% ipython --no-banner

In [1]: import numpy as np

In [2]: np.set_printoptions(suppress=True, linewidth=160)

In [3]: M2 = np.array([[3]])

In [4]: basis = np.array([[1, -1], [3, -1]])

In [5]: arr = np.block([[M2, np.zeros((1, 2))], [np.zeros((2, 1)), basis]])

In [6]: print(arr)
[[ 3.  0.  0.]
 [ 0.  1. -1.]
 [ 0.  3. -1.]]

In [7]: x = np.array([-1, 2, -2])

In [8]: y = arr @ x

In [9]: print(y)
[-3.  4.  8.]

In [10]: print(np.round(np.linalg.solve(arr, arr[:, 2]), 2))
[0. 0. 1.]

In [11]: print(np.round(np.linalg.solve(arr, y), 2))
[-1.  2. -2.]

In [12]: Uu, sv, Vh = np.linalg.svd(arr, full_matrices=False)

In [13]: print(np.round(np.cumsum(sv ** 2) / np.sum(sv ** 2), 2))
[0.56 0.98 1.  ]

In [14]: print(Uu.shape, sv.shape, Vh.shape)
(3, 3) (3,) (3, 3)

In [15]: print(np.round(np.abs(Vh[0]), 2))
[0.   0.92 0.38]

In [16]: print(np.round(sv / sv[0], 2))
[1.   0.88 0.17]

In [17]: print(sv.round(2))
[3.41 3.   0.59]

In [18]: print(np.round(Uu.T @ arr @ Vh.T, 2) + 0)
[[3.41 0.   0.  ]
 [0.   3.   0.  ]
 [0.   0.   0.59]]

In [19]: print(np.allclose(Uu * sv @ Vh, arr))
True

In [20]: print(np.round(np.sqrt((sv ** 2).sum()), 2), round(np.linalg.norm(arr), 2))
4.58 4.58

In [21]: f = np.array([2, 1, 1])

In [22]: M2 = arr + np.outer(f, np.eye(3)[1])

In [23]: print(M2)
[[ 3.  2.  0.]
 [ 0.  2. -1.]
 [ 0.  4. -1.]]

In [24]: print(round(np.linalg.det(M2) / np.linalg.det(arr), 2), np.round(1 + np.linalg.solve(arr, f)[1], 2))
1.0 1.0
